In [1]: import numpy as np

In [2]: from numpy import linalg as LA

In [3]: np.set_printoptions(precision=2, suppress=True, linewidth=140, sign=" ")

In [4]: rng = np.random.default_rng(58)

In [5]: t = np.sort(rng.uniform(-2, 2, 30))

In [6]: m1 = np.c_[t, t ** 2, t ** 3] @ np.array([[2, 4, 4, 1], [4, 1, 5, 3], [2, 3, 2, 0]])

In [7]: m1.round(2) + 0
Out[7]: 
array([[ -3.66, -26.78,  -3.73,   9.62],
       [ -2.71, -23.11,  -2.98,   8.46],
       [ -1.31, -16.93,  -1.91,   6.37],
       [ -0.58, -12.76,  -1.38,   4.83],
       [ -0.55, -12.6 ,  -1.36,   4.76],
       [ -0.41, -11.57,  -1.26,   4.36],
       [ -0.34, -11.01,  -1.21,   4.14],
       [ -0.07,  -8.17,  -1.04,   2.96],
       [ -0.06,  -8.06,  -1.04,   2.91],
       [  0.  ,  -6.31,  -1.  ,   2.14],
       [  0.  ,  -5.54,  -1.  ,   1.79],
       [ -0.01,  -5.17,  -1.01,   1.62],
       [ -0.08,  -3.92,  -1.03,   1.04],
       [ -0.09,  -3.81,  -1.03,   0.99],
       [ -0.28,  -1.79,  -0.96,   0.13],
       [ -0.3 ,  -1.24,  -0.82,  -0.02],
       [ -0.26,  -0.78,  -0.62,  -0.08],
       [ -0.21,  -0.58,  -0.49,  -0.08],
       [  0.26,   0.44,   0.48,   0.14],
       [  0.26,   0.44,   0.49,   0.14],
       [  0.35,   0.58,   0.65,   0.19],
       [  0.74,   1.06,   1.27,   0.41],
       [  4.39,   4.64,   6.39,   2.34],
       [ 15.47,  15.15,  20.11,   7.03],
       [ 15.71,  15.39,  20.39,   7.12],
       [ 19.29,  18.91,  24.63,   8.44],
       [ 19.83,  19.45,  25.27,   8.64],
       [ 24.79,  24.43,  31.08,  10.37],
       [ 27.15,  26.84,  33.82,  11.17],
       [ 28.3 ,  28.02,  35.15,  11.55]])

In [8]: # rows and columns are dependent

In [9]: np.argsort(-LA.norm(m1, axis=0).round(6), kind="stable")[:3]
Out[9]: array([ 1,  2,  0])
